In [1]: import numpy as np

In [2]: from numpy import linalg as LA

In [3]: np.set_printoptions(precision=3, suppress=True, linewidth=140, floatmode="fixed")

In [4]: tidy = lambda a: np.round(a, 3) + 0

In [5]: M = np.load("a.npy")

In [6]: print(M)
[[ 1.983  2.017  2.005  2.003]
 [ 2.032  1.966  1.981  2.008]
 [ 2.007  2.027  1.994  2.029]
 [ 1.964  2.010  2.025  1.995]
 [ 2.001  1.990  1.989  1.967]
 [ 2.006  1.968  2.031  2.001]
 [ 1.994  2.019  2.008  1.950]
 [ 2.009  1.998  1.981  2.020]
 [ 1.997  2.000  1.965  2.000]
 [ 2.035  0.008 -0.016  2.989]
 [ 2.001  0.021 -0.017  3.002]
 [ 2.035  0.004  0.006  3.040]
 [ 2.007 -0.013  0.019  2.992]
 [ 1.975 -0.021 -0.016  2.990]
 [ 1.984  0.012 -0.004  2.985]
 [ 2.004 -0.019 -0.020  3.015]
 [ 1.965 -0.007  0.032  3.029]
 [ 2.002  0.050  0.022  2.988]
 [-0.022  1.952  2.999  1.970]
 [-0.006  2.046  2.974  1.965]
 [ 0.002  1.953  3.016  1.996]
 [-0.028  1.971  2.986  2.005]
 [-0.015  1.973  3.005  2.020]
 [-0.024  1.953  3.005  1.973]
 [-0.024  1.976  2.973  2.005]
 [-0.028  1.988  2.985  1.992]
 [-0.056  2.011  2.989  1.991]]

In [7]: U, sig, vt = LA.svd(M)

In [8]: print(tidy(sig))
[17.968  8.844  3.389  0.113]

In [9]: print(np.argmax(sig[:-1] / (sig[1:] + 1e-6)) + 1)
3

In [10]: out = U[:, :3] @ np.diag(sig[:3]) @ vt[:3]

In [11]: print(tidy(LA.norm(M - out) / LA.norm(M)))
0.006

In [12]: print(LA.matrix_rank(M, rtol=0.05))
3

In [13]: print(tidy(LA.norm(M - out, 2)), tidy(sig[3]))
0.113 0.113

In [14]: W0 = np.diag(np.array([0, -3, -2, 1, -3]))

In [15]: print(W0)
[[ 0  0  0  0  0]
 [ 0 -3  0  0  0]
 [ 0  0 -2  0  0]
 [ 0  0  0  1  0]
 [ 0  0  0  0 -3]]

In [16]: print([round(float(x), 3) for x in LA.svd(W0, compute_uv=False)[:3]])
[3.0, 3.0, 2.0]

In [17]: print(tidy(LA.norm(W0, 2) / LA.norm(W0)))
0.626
